>>> import numpy as np
>>> import numpy.linalg as la
>>> np.set_printoptions(precision=2, suppress=True, linewidth=200, sign=" ")
>>> W0 = np.load("test2.npy")
>>> W0
array([[-1,  0,  0,  0,  0,  0],
       [ 0,  2,  0,  0,  0,  0],
       [ 0,  0, -1,  0,  0,  0],
       [ 0,  0,  0,  0,  0,  0],
       [ 0,  0,  0,  0,  0,  0],
       [ 0,  0,  0,  0,  0,  2]])
>>> (W0 != 0).astype(int)
array([[ 1,  0,  0,  0,  0,  0],
       [ 0,  1,  0,  0,  0,  0],
       [ 0,  0,  1,  0,  0,  0],
       [ 0,  0,  0,  0,  0,  0],
       [ 0,  0,  0,  0,  0,  0],
       [ 0,  0,  0,  0,  0,  1]])
>>> W0 @ W0
array([[ 1,  0,  0,  0,  0,  0],
       [ 0,  4,  0,  0,  0,  0],
       [ 0,  0,  1,  0,  0,  0],
       [ 0,  0,  0,  0,  0,  0],
       [ 0,  0,  0,  0,  0,  0],
       [ 0,  0,  0,  0,  0,  4]])
>>> round(float(la.det(W0)), 2)
0.0
>>> (la.matrix_power((W0 != 0) + (W0.T != 0) + np.eye(6), 6) > 0).astype(int)
array([[ 1,  0,  0,  0,  0,  0],
       [ 0,  1,  0,  0,  0,  0],
       [ 0,  0,  1,  0,  0,  0],
       [ 0,  0,  0,  1,  0,  0],
       [ 0,  0,  0,  0,  1,  0],
       [ 0,  0,  0,  0,  0,  1]])
>>> F = np.array([[5.0, 0.0, 4.0, 4.0, 4.0, 0.0],
...     [0.0, 5.0, 0.0, 0.0, 0.0, 4.0],
...     [4.0, 0.0, 5.0, 4.0, 4.0, 0.0],
...     [4.0, 0.0, 4.0, 5.0, 4.0, 0.0],
...     [4.0, 0.0, 4.0, 4.0, 5.0, 0.0],
...     [0.0, 4.0, 0.0, 0.0, 0.0, 5.0]])
>>> F
array([[ 5.,  0.,  4.,  4.,  4.,  0.],
       [ 0.,  5.,  0.,  0.,  0.,  4.],
       [ 4.,  0.,  5.,  4.,  4.,  0.],
       [ 4.,  0.,  4.,  5.,  4.,  0.],
       [ 4.,  0.,  4.,  4.,  5.,  0.],
       [ 0.,  4.,  0.,  0.,  0.,  5.]])
>>> B = F / la.norm(F, axis=1, keepdims=True)
>>> gram = B @ B.T
>>> la.norm(B, axis=1)
array([ 1.,  1.,  1.,  1.,  1.,  1.])
>>> gram
array([[ 1.  ,  0.  ,  0.99,  0.99,  0.99,  0.  ],
       [ 0.  ,  1.  ,  0.  ,  0.  ,  0.  ,  0.98],
       [ 0.99,  0.  ,  1.  ,  0.99,  0.99,  0.  ],
       [ 0.99,  0.  ,  0.99,  1.  ,  0.99,  0.  ],
       [ 0.99,  0.  ,  0.99,  0.99,  1.  ,  0.  ],
       [ 0.  ,  0.98,  0.  ,  0.  ,  0.  ,  1.  ]])
>>> (np.abs(gram) > 0.9).astype(int)
array([[ 1,  0,  1,  1,  1,  0],
       [ 0,  1,  0,  0,  0,  1],
       [ 1,  0,  1,  1,  1,  0],
       [ 1,  0,  1,  1,  1,  0],
       [ 1,  0,  1,  1,  1,  0],
       [ 0,  1,  0,  0,  0,  1]])
>>> B = la.inv(gram)
>>> (np.abs(B) > 1e-9).astype(int)
array([[ 1,  0,  1,  1,  1,  0],
       [ 0,  1,  0,  0,  0,  1],
       [ 1,  0,  1,  1,  1,  0],
       [ 1,  0,  1,  1,  1,  0],
       [ 1,  0,  1,  1,  1,  0],
       [ 0,  1,  0,  0,  0,  1]])
>>> np.allclose(B, gram.T)
False
>>> round(la.slogdet(gram)[0], 2)
np.float64(1.0)
>>> np.round(gram @ B, 2) + 0
array([[ 1.,  0.,  0.,  0.,  0.,  0.],
       [ 0.,  1.,  0.,  0.,  0.,  0.],
       [ 0.,  0.,  1.,  0.,  0.,  0.],
       [ 0.,  0.,  0.,  1.,  0.,  0.],
       [ 0.,  0.,  0.,  0.,  1.,  0.],
       [ 0.,  0.,  0.,  0.,  0.,  1.]])
>>> np.round(la.det(gram) * B, 2) + 0
array([[ 0.,  0.,  0.,  0.,  0.,  0.],
       [ 0.,  0.,  0.,  0.,  0.,  0.],
       [ 0.,  0.,  0.,  0.,  0.,  0.],
       [ 0.,  0.,  0.,  0.,  0.,  0.],
       [ 0.,  0.,  0.,  0.,  0.,  0.],
       [ 0.,  0.,  0.,  0.,  0.,  0.]])
>>> x0 = np.array([1, 3, 3, 0, -3, 3])
>>> F @ x0
array([  5.,  27.,   7.,   4.,   1.,  27.])
>>> np.sign((F @ x0).round(6))
array([ 1.,  1.,  1.,  1.,  1.,  1.])
>>> np.einsum("ij,j->i", F, x0)
array([  5.,  27.,   7.,   4.,   1.,  27.])
>>> F @ np.eye(6)[3]
array([ 4.,  0.,  4.,  5.,  4.,  0.])
>>> rng = np.random.default_rng(868)
>>> A = np.eye(6, dtype=int)[rng.permutation(6)] * np.array([5, 1, 3, 0, 2, 3])
>>> A
array([[ 0,  0,  0,  0,  0,  3],
       [ 0,  0,  0,  0,  2,  0],
       [ 0,  1,  0,  0,  0,  0],
       [ 5,  0,  0,  0,  0,  0],
       [ 0,  0,  0,  0,  0,  0],
       [ 0,  0,  3,  0,  0,  0]])
>>> la.lstsq(A[:-1].T, A[-1])[2]
np.int32(4)
>>> np.allclose(A[:-1].T @ la.lstsq(A[:-1].T, A[-1])[0], A[-1])
False
>>> la.matrix_rank(A, rtol=0.1)
np.int64(5)
>>> np.argsort(-la.norm(A, axis=0).round(6), kind="stable")[:3]
array([ 0,  2,  5])
>>> [round(float(x), 2) for x in la.svd(A, compute_uv=False)[:3]]
[5.0, 3.0, 3.0]
>>> arr = np.load("run16.npy")
>>> arr
array([[ 0,  6,  6],
       [ 0,  0,  7],
       [ 0,  0,  0]])
>>> t = np.radians(180)
>>> r_ = np.eye(3)
>>> r_[0, 0] = r_[2, 2] = np.cos(t)
>>> r_[0, 2], r_[2, 0] = -np.sin(t), np.sin(t)
>>> r_.round(2) + 0
array([[-1.,  0.,  0.],
       [ 0.,  1.,  0.],
       [ 0.,  0., -1.]])
>>> B = arr @ r_.T
>>> np.allclose(arr @ arr.T, B @ B.T)
True
>>> B.round(2) + 0
array([[ 0.,  6., -6.],
       [ 0.,  0., -7.],
       [ 0.,  0.,  0.]])
>>> np.round(np.abs(B - arr).max(axis=0), 2) + 0
array([  0.,   0.,  14.])
>>> la.svd(arr, compute_uv=False), la.svd(B, compute_uv=False)
(array([ 10.2 ,   4.12,   0.  ]), array([ 10.2 ,   4.12,   0.  ]))
>>> [int(la.matrix_rank(la.matrix_power(arr, p))) for p in range(1, 4)]
[2, 1, 0]
>>> arr @ arr
array([[  0,   0,  42],
       [  0,   0,   0],
       [  0,   0,   0]])
>>> W = np.array([[-1, 5, 0, -9, 7], [1, 4, 6, 6, -2], [9, 3, 2, 3, -8]])
>>> b = np.array([-5, 8, -1, 2, -2])
>>> hid = np.maximum(arr @ W + b, 0)
>>> (hid > 0).mean(axis=0)
array([ 0.67,  1.  ,  0.67,  1.  ,  0.  ])
>>> cent = np.array([[2, -3], [-2, 1], [1, -3], [3, 3], [3, -1]])
>>> W @ cent
array([[-18, -26],
       [ 12,   3],
       [ -1, -13]])
>>> (hid @ cent).round(6).argmax(axis=1)
array([ 0,  0,  1])
>>> hid @ cent
array([[ 225,  -88],
       [ 140, -115],
       [ -10,   14]])
>>> f = np.array([6, 7])
>>> np.correlate(arr[2], arr[1], "full")
array([ 0,  0,  0,  0,  0])
>>> np.cross(arr[2, :3], arr[1, :3])
array([ 0,  0,  0])
>>> np.array([np.convolve(row, f, "same") for row in arr])
array([[  0,  36,  78],
       [  0,   0,  42],
       [  0,   0,   0]])
>>> left, sig, vt = la.svd(arr)
>>> sig
array([ 10.2 ,   4.12,   0.  ])
>>> B = left[:, :2] @ np.diag(sig[:2]) @ vt[:2]
>>> B.round(2) + 0
array([[ 0.,  6.,  6.],
       [ 0.,  0.,  7.],
       [ 0.,  0.,  0.]])
>>> la.matrix_rank(B)
np.int64(2)
>>> round(float(la.norm(arr - B) / la.norm(arr)), 2)
0.0
>>> round(float(np.abs(arr - B).max()), 2)
0.0
>>> la.matrix_rank(arr, rtol=0.05)
np.int64(2)
